>>> import numpy as np
>>> import numpy.linalg as la
>>> np.set_printoptions(precision=1, suppress=True, linewidth=160)
>>> def tidy(a):
...     return np.round(a, 1) + 0
... 
>>> data = np.load("out6.npy")
>>> data
array([[0, 0, 0],
       [0, 2, 1],
       [0, 0, 1]])
>>> # looks like rank 2
>>> np.allclose(data[:-1].T @ la.lstsq(data[:-1].T, data[-1])[0], data[-1])
False
>>> np.unique(data.round(6), axis=0).shape
(3, 3)
>>> tidy(np.trace(la.pinv(data) @ data))
np.float64(2.0)
>>> np.abs(np.diag(la.qr(data)[1])) > 1e-9
array([False,  True,  True])
>>> rng = np.random.default_rng(6563)
>>> labels = rng.permutation(3)
>>> labels
array([0, 2, 1])
>>> Y = data[labels][:, labels]
>>> tidy(la.det(Y)), tidy(la.det(data[labels]))
(np.float64(0.0), np.float64(0.0))
>>> np.allclose(Y, data)
False
>>> Y
array([[0, 0, 0],
       [0, 1, 0],
       [0, 1, 2]])
>>> tidy(np.sort(np.abs(la.eigvals(Y))))
array([0., 1., 2.])
>>> M = np.loadtxt("dump.csv", delimiter=",")
>>> M
array([[0., 1., 1.],
       [1., 0., 0.],
       [1., 0., 0.]])
>>> labels = rng.permutation(3)
>>> labels
array([1, 2, 0])
>>> Y = M[labels][:, labels]
>>> tidy(np.sort(np.abs(la.eigvals(Y))))
array([0. , 1.4, 1.4])
>>> evals, V = la.eigh(M)
>>> tidy(la.eigvalsh(M @ M))
array([0., 2., 2.])
>>> tidy(V.T @ V)
array([[1., 0., 0.],
       [0., 1., 0.],
       [0., 0., 1.]])
>>> tidy(np.abs(V[:, -1]))
array([0.7, 0.5, 0.5])
>>> np.abs(V[:, -1]).round(6).argmax()
np.int64(0)
>>> tidy(la.svd(M, compute_uv=False))
array([1.4, 1.4, 0. ])
>>> (evals > 1e-8).sum(), (evals < -1e-8).sum()
(np.int64(1), np.int64(1))
>>> la.matrix_rank(data, rtol=0.1)
np.int64(2)
>>> [round(float(x), 1) for x in la.svd(data, compute_uv=False)[:3]]
[2.3, 0.9, 0.0]
>>> arr = np.load("a.npy")
>>> arr
array([[ 41,   4, -10],
       [  4,  32,  -8],
       [-10,  -8,   4]])
>>> # null space of dimension 1
>>> Y = np.array([[1, 2, -2], [0, 1, 2]])
>>> C = np.kron(Y, arr)
>>> tidy(la.norm(C, 2)), tidy(la.norm(Y, 2) * la.norm(arr, 2))
(np.float64(144.6), np.float64(144.6))
>>> C.shape
(6, 9)
>>> la.matrix_rank(C)
np.int64(4)
>>> r = la.matrix_rank(arr)
>>> r
np.int64(2)
>>> N = la.svd(arr)[2][r:].T
>>> [int(la.matrix_rank(np.delete(arr, i, axis=0))) for i in range(3)]
[2, 2, 2]
>>> tidy(N @ N.T)
array([[0. , 0. , 0.2],
       [0. , 0. , 0.2],
       [0.2, 0.2, 0.9]])
>>> N.shape
(3, 1)
>>> tidy(N[:, 0] / N[np.abs(N[:, 0]).round(6).argmax(), 0])
array([0.2, 0.2, 1. ])
>>> np.allclose(arr @ N, 0)
True
>>> la.cond(arr) > 100
np.True_
>>> P = np.triu(np.array([[-2, 5, 9], [2, 4, 5], [3, 1, -8]]), 1) + np.eye(3)
>>> Y = P @ arr @ la.inv(P)
>>> np.trace(Y), np.trace(arr)
(np.float64(77.0), np.int64(77))
>>> P @ arr - arr @ P
array([[ -70., -117., -393.],
       [ -50.,  -60., -176.],
       [   0.,   50.,  130.]])
>>> tidy(np.poly(Y))
array([   1.,  -77., 1424.,    0.])
>>> Y
array([[ -29.,  237., -938.],
       [ -46.,  222., -684.],
       [ -10.,   42., -116.]])
>>> left, sig, VT = la.svd(arr)
>>> np.argmax(sig[:-1] / (sig[1:] + 1e-6)) + 1
np.int64(2)
>>> Y = left[:, :2] @ np.diag(sig[:2]) @ VT[:2]
>>> tidy(np.abs(arr - Y).max())
np.float64(0.0)
>>> la.matrix_rank(arr, rtol=0.05)
np.int64(2)
>>> labels = rng.integers(0, 3, 4)
>>> J = np.triu((labels[:, None] == labels) & (rng.random((4, 4)) < 0.8), 1).astype(int)
>>> J += J.T
>>> J
array([[0, 0, 1, 1],
       [0, 0, 0, 0],
       [1, 0, 0, 1],
       [1, 0, 1, 0]])
>>> evals, V = la.eigh(J)
>>> (evals > 1e-8).sum(), (evals < -1e-8).sum()
(np.int64(1), np.int64(2))
>>> tidy(la.svd(J, compute_uv=False))
array([2., 1., 1., 0.])
>>> tidy(la.eigvalsh(J @ J))
array([0., 1., 1., 4.])
>>> tidy(evals)
array([-1., -1.,  0.,  2.])
>>> tidy(np.abs(V[:, -1]))
array([0.6, 0. , 0.6, 0.6])
>>> r = la.matrix_rank(J)
>>> r
np.int64(3)
>>> N = la.svd(J)[2][r:].T
>>> tidy(N @ N.T)
array([[0., 0., 0., 0.],
       [0., 1., 0., 0.],
       [0., 0., 0., 0.],
       [0., 0., 0., 0.]])
>>> np.allclose(J @ N, 0)
True
>>> [int(la.matrix_rank(J[:i])) for i in range(1, len(J) + 1)]
[1, 1, 2, 3]
>>> feats = np.load("m.npy")
>>> feats
array([[0, 1, 0],
       [1, 0, 0],
       [0, 0, 1]])
>>> # 2 blocks once reordered
>>> la.matrix_power(feats, 2)
array([[1, 0, 0],
       [0, 1, 0],
       [0, 0, 1]])
>>> la.matrix_power(feats, 100)
array([[1, 0, 0],
       [0, 1, 0],
       [0, 0, 1]])
>>> tidy(np.sort(np.abs(la.eigvals(feats)))[::-1])
array([1., 1., 1.])
>>> p = np.eye(3)[1]
>>> for _ in range(5):
...     p = p @ feats
...     print(p.round(1))
... 
[1. 0. 0.]
[0. 1. 0.]
[1. 0. 0.]
[0. 1. 0.]
[1. 0. 0.]
>>> evals, V = la.eigh(feats)
>>> x = np.array([1, 3, 2])
>>> np.abs(feats).sum(axis=1).max(), np.abs(evals).max()
(np.int64(1), np.float64(1.0))
>>> x @ feats @ x
np.int64(10)
>>> tidy(x @ feats @ x / (x @ x)), evals[0], evals[-1]
(np.float64(0.7), np.float64(-1.0), np.float64(1.0))
>>> tidy(la.eigvalsh(feats[1:, 1:]))
array([0., 1.])
>>> E = np.loadtxt("run1.csv", delimiter=",")
>>> E
array([[  3.8,  -7.8,  11.4],
       [  2.2,  -0.9,   1.6],
       [  9.6,  -4.5,   6.1],
       [  2.4,   2.3,  -0.6],
       [  2.9,  -1.7,  10.1],
       [  3.3,  -4.8,   4.8],
       [  5.7, -10.7,   6.8],
       [ -2.8,   9.7,  -3.4],
       [  3.7,  -2.4,   0.1],
       [ -9.1,   1.5,  -4.8],
       [  1.5,  -2.7,   2.3],
       [ -1.2,  -2.1,   4.3],
       [  8.3, -12.3,  10.1],
       [  3.8,  -0.5,   3.8]])
>>> tidy(la.norm(E, 2))
np.float64(34.3)
>>> tidy(la.norm(E, 1)), tidy(la.norm(E, np.inf))
(np.float64(70.2), np.float64(30.7))
>>> tidy(E[10] @ E[8])
np.float64(12.3)
>>> tidy(la.norm(E) ** 2 / la.norm(E, 2) ** 2)
np.float64(1.2)
>>> tidy(la.norm(E[10] - E[8]))
np.float64(3.1)
>>> tidy(la.norm(E[10], 1)), tidy(la.norm(E[10], np.inf))
(np.float64(6.5), np.float64(2.7))
>>> tidy(la.norm(E, "nuc"))
np.float64(54.0)
>>> F = np.arange(8).reshape(2, 4) + 5
>>> F
array([[ 5,  6,  7,  8],
       [ 9, 10, 11, 12]])
>>> evals, V = la.eigh(feats)
>>> tidy(V.T @ feats @ V)
array([[-1.,  0.,  0.],
       [ 0.,  1.,  0.],
       [ 0.,  0.,  1.]])
>>> (evals > 1e-8).sum(), (evals < -1e-8).sum()
(np.int64(2), np.int64(1))
>>> tidy(la.svd(feats, compute_uv=False))
array([1., 1., 1.])
>>> tidy(V.T @ V)
array([[1., 0., 0.],
       [0., 1., 0.],
       [0., 0., 1.]])
>>> evals
array([-1.,  1.,  1.])
>>> tidy(V @ np.diag(evals) @ V.T)
array([[0., 1., 0.],
       [1., 0., 0.],
       [0., 0., 1.]])
>>> tidy(la.eigvalsh(feats + 5 * np.eye(3)))
array([4., 6., 6.])
